% ipython --no-banner

In [1]: import numpy as np

In [2]: import numpy.linalg as la

In [3]: np.set_printoptions(suppress=True, linewidth=160)

In [4]: J = np.loadtxt("run13.csv", delimiter=",")

In [5]: J
Out[5]: 
array([[0., 1., 0., 0., 0., 0., 2., 0., 2.],
       [0., 1., 0., 0., 0., 0., 0., 0., 1.],
       [0., 0., 0., 0., 0., 0., 0., 0., 2.],
       [0., 0., 0., 0., 0., 2., 2., 0., 2.],
       [0., 0., 1., 0., 0., 0., 1., 0., 0.],
       [2., 0., 0., 0., 0., 0., 0., 0., 0.]])

In [6]: # column 4 repeats column 3

In [7]: th = np.radians(72)

In [8]: Rm = np.eye(9)

In [9]: Rm[0, 0] = Rm[7, 7] = np.cos(th)

In [10]: Rm[0, 7], Rm[7, 0] = -np.sin(th), np.sin(th)

In [11]: Rm.round(1)
Out[11]: 
array([[ 0.3,  0. ,  0. ,  0. ,  0. ,  0. ,  0. , -1. ,  0. ],
       [ 0. ,  1. ,  0. ,  0. ,  0. ,  0. ,  0. ,  0. ,  0. ],
       [ 0. ,  0. ,  1. ,  0. ,  0. ,  0. ,  0. ,  0. ,  0. ],
       [ 0. ,  0. ,  0. ,  1. ,  0. ,  0. ,  0. ,  0. ,  0. ],
       [ 0. ,  0. ,  0. ,  0. ,  1. ,  0. ,  0. ,  0. ,  0. ],
       [ 0. ,  0. ,  0. ,  0. ,  0. ,  1. ,  0. ,  0. ,  0. ],
       [ 0. ,  0. ,  0. ,  0. ,  0. ,  0. ,  1. ,  0. ,  0. ],
       [ 1. ,  0. ,  0. ,  0. ,  0. ,  0. ,  0. ,  0.3,  0. ],
       [ 0. ,  0. ,  0. ,  0. ,  0. ,  0. ,  0. ,  0. ,  1. ]])

In [12]: Y = J @ Rm.T

In [13]: np.round(la.det(Rm), 1), np.round(np.trace(Rm), 1)
Out[13]: (np.float64(1.0), np.float64(7.6))

In [14]: np.round(np.abs(Y - J).max(axis=0), 1)
Out[14]: array([1.4, 0. , 0. , 0. , 0. , 0. , 0. , 1.9, 0. ])

In [15]: np.allclose(la.norm(J, axis=1), la.norm(Y, axis=1))
Out[15]: True

In [16]: np.allclose(J @ J.T, Y @ Y.T)
Out[16]: True
